In [1]: import numpy as np

In [2]: np.set_printoptions(precision=3, suppress=True, linewidth=120)

In [3]: def tidy(a):
   ...:     return np.round(a, 3) + 0
   ...: 

In [4]: mat = np.loadtxt("a.csv", delimiter=",")

In [5]: mat
Out[5]: 
array([[ 12.075, -15.005,   7.9  , -14.001, -15.91 ],
       [ -5.995,  10.072,   3.133,  18.062,  15.933],
       [-13.869,   7.723,  11.013,  -2.11 ,   0.043],
       [ 14.192,  -6.061,  -7.051,  10.019,   5.941],
       [-12.035,  12.96 ,   0.181,  11.816,  12.936],
       [ 13.923, -12.063,   0.889,  -4.017,  -7.009]])

In [6]: x = np.array([0, 0, 2, 2, 2])

In [7]: y = mat @ x

In [8]: tidy(np.linalg.pinv(mat) @ mat)
Out[8]: 
array([[1., 0., 0., 0., 0.],
       [0., 1., 0., 0., 0.],
       [0., 0., 1., 0., 0.],
       [0., 0., 0., 1., 0.],
       [0., 0., 0., 0., 1.]])

In [9]: tidy(y)
Out[9]: array([-44.022,  74.256,  17.892,  17.818,  49.866, -20.274])

In [10]: rng = np.random.default_rng(368032)

In [11]: y = y + 0.02 * rng.normal(size=6)

In [12]: tidy(y)
Out[12]: array([-44.028,  74.235,  17.881,  17.834,  49.896, -20.291])

In [13]: c, *_ = np.linalg.lstsq(mat, y)

In [14]: tidy(np.linalg.norm(y - mat @ c))
Out[14]: np.float64(0.007)

In [15]: out = np.c_[mat[:, :1] @ np.array([[-1]]), np.array([0, 2, 2, 2, -3, 2])]

In [16]: out
Out[16]: 
array([[-12.075,   0.   ],
       [  5.995,   2.   ],
       [ 13.869,   2.   ],
       [-14.192,   2.   ],
       [ 12.035,  -3.   ],
       [-13.923,   2.   ]])

In [17]: tidy(np.linalg.lstsq(mat, out[:, 0])[0])
Out[17]: array([-1.,  0.,  0.,  0.,  0.])

In [18]: tidy(np.linalg.norm(np.linalg.qr(mat)[0].T @ out, axis=0) ** 2 / ((out ** 2).sum(axis=0) + 1e-12))
Out[18]: array([1.   , 0.693])

In [19]: np.linalg.matrix_rank(np.c_[mat, out])
Out[19]: np.int64(6)

In [20]: np.linalg.matrix_rank(out)
Out[20]: np.int64(2)

In [21]: blk = np.stack([out, 5 * out, out[::-1]])

In [22]: blk.shape
Out[22]: (3, 6, 2)

In [23]: tidy(np.linalg.norm(blk, axis=(1, 2)))
Out[23]: array([ 30.646, 153.232,  30.646])

In [24]: tidy(np.einsum("bij,cij->bc", blk, blk))
Out[24]: 
array([[  939.199,  4695.994,    82.882],
       [ 4695.994, 23479.971,   414.412],
       [   82.882,   414.412,   939.199]])

In [25]: tidy(blk.sum(axis=0))
Out[25]: 
array([[-86.373,   2.   ],
       [ 48.005,   9.   ],
       [ 69.022,  14.   ],
       [-71.283,  14.   ],
       [ 78.205, -16.   ],
       [-95.613,  12.   ]])

In [26]: E, _ = np.linalg.qr(np.array([[-1.5, 0.4, 1.4, 0.0],
    ...:     [1.8, 0.2, 0.1, -0.4],
    ...:     [1.3, 0.1, -0.3, 0.1],
    ...:     [0.4, 1.6, -0.1, 0.2]]))

In [27]: tidy(E)
Out[27]: 
array([[-0.554, -0.308, -0.744,  0.214],
       [ 0.664, -0.042, -0.604, -0.439],
       [ 0.48 , -0.004, -0.105,  0.871],
       [ 0.148, -0.951,  0.268, -0.053]])

In [28]: w1 = np.array([[1, 2], [0, 1], [-1, 0], [2, 0]])

In [29]: c = np.array([1, 2])

In [30]: H = np.maximum(E @ w1 + c, 0)

In [31]: tidy(H)
Out[31]: 
array([[1.618, 0.585],
       [1.39 , 3.286],
       [3.327, 2.956],
       [0.773, 1.345]])

In [32]: (H > 0).mean(axis=0)
Out[32]: array([1., 1.])

In [33]: C = np.array([[2, -1, 0], [0, -1, 1]])

In [34]: tidy(H @ C)
Out[34]: 
array([[ 3.237, -2.204,  0.585],
       [ 2.781, -4.677,  3.286],
       [ 6.654, -6.283,  2.956],
       [ 1.547, -2.118,  1.345]])

In [35]: out = np.c_[H[:, :1] @ np.array([[2]]), np.array([-2, 1, 2, 4])]

In [36]: tidy(out)
Out[36]: 
array([[ 3.237, -2.   ],
       [ 2.781,  1.   ],
       [ 6.654,  2.   ],
       [ 1.547,  4.   ]])

In [37]: tidy(np.linalg.norm(np.linalg.qr(H)[0].T @ out, axis=0) ** 2 / ((out ** 2).sum(axis=0) + 1e-12))
Out[37]: array([1.   , 0.383])

In [38]: arr = np.load("case1.npy")

In [39]: arr
Out[39]: 
array([[11.,  3.,  9.,  9.,  6.],
       [ 3.,  3.,  3.,  3.,  2.],
       [ 9.,  3., 11.,  9.,  6.],
       [ 9.,  3.,  9., 11.,  6.],
       [ 6.,  2.,  6.,  6.,  6.]])

In [40]: tidy(np.linalg.det(arr[::-1]))
Out[40]: np.float64(544.0)

In [41]: np.einsum("ij,ji->", arr, arr)
Out[41]: np.float64(1172.0)

In [42]: np.kron(np.eye(2, dtype=int), arr)
Out[42]: 
array([[11.,  3.,  9.,  9.,  6.,  0.,  0.,  0.,  0.,  0.],
       [ 3.,  3.,  3.,  3.,  2.,  0.,  0.,  0.,  0.,  0.],
       [ 9.,  3., 11.,  9.,  6.,  0.,  0.,  0.,  0.,  0.],
       [ 9.,  3.,  9., 11.,  6.,  0.,  0.,  0.,  0.,  0.],
       [ 6.,  2.,  6.,  6.,  6.,  0.,  0.,  0.,  0.,  0.],
       [ 0.,  0.,  0.,  0.,  0., 11.,  3.,  9.,  9.,  6.],
       [ 0.,  0.,  0.,  0.,  0.,  3.,  3.,  3.,  3.,  2.],
       [ 0.,  0.,  0.,  0.,  0.,  9.,  3., 11.,  9.,  6.],
       [ 0.,  0.,  0.,  0.,  0.,  9.,  3.,  9., 11.,  6.],
       [ 0.,  0.,  0.,  0.,  0.,  6.,  2.,  6.,  6.,  6.]])

In [43]: feats = np.load("sample8.npy")

In [44]: print(feats)
[[ -2  -1  -1   1   2]
 [  0  -1   1   2   0]
 [  2   1   3   2  -3]
 [  1   0   1   2  -6]
 [  3  -2  -1   0  -6]
 [  6  -1  -3   3  -3]
 [  7  -1  -4   2  -6]
 [  8  -4  -2  -1  -7]
 [ 10  -4  -5   2  -8]
 [ 10  -7  -6  -1  -9]
 [ 12  -6  -5   0  -9]
 [ 13  -5  -6   2  -8]
 [ 16  -5  -9   2 -10]
 [ 16  -2 -11   2 -13]
 [ 17  -4 -11   1 -15]
 [ 18  -7 -13   1 -14]
 [ 15  -7 -16   4 -14]
 [ 12  -4 -19   4 -12]
 [ 15  -1 -22   7  -9]
 [ 17   0 -20   9 -11]]

In [45]: idx = rng.permutation(5)

In [46]: out = feats[:, idx] * rng.choice([-1, 1], 5)

In [47]: out
Out[47]: 
array([[ 1, -2, -1, -1, -2],
       [-1,  0, -1, -2,  0],
       [-3,  2,  1, -2,  3],
       [-1,  1,  0, -2,  6],
       [ 1,  3, -2,  0,  6],
       [ 3,  6, -1, -3,  3],
       [ 4,  7, -1, -2,  6],
       [ 2,  8, -4,  1,  7],
       [ 5, 10, -4, -2,  8],
       [ 6, 10, -7,  1,  9],
       [ 5, 12, -6,  0,  9],
       [ 6, 13, -5, -2,  8],
       [ 9, 16, -5, -2, 10],
       [11, 16, -2, -2, 13],
       [11, 17, -4, -1, 15],
       [13, 18, -7, -1, 14],
       [16, 15, -7, -4, 14],
       [19, 12, -4, -4, 12],
       [22, 15, -1, -7,  9],
       [20, 17,  0, -9, 11]])

In [48]: left, _, Vt = np.linalg.svd(feats.T @ out)

In [49]: tidy(np.linalg.lstsq(feats, out)[0])
Out[49]: 
array([[ 0.,  1.,  0.,  0.,  0.],
       [ 0.,  0.,  1.,  0.,  0.],
       [-1.,  0.,  0.,  0.,  0.],
       [ 0.,  0.,  0., -1.,  0.],
       [ 0.,  0.,  0.,  0., -1.]])
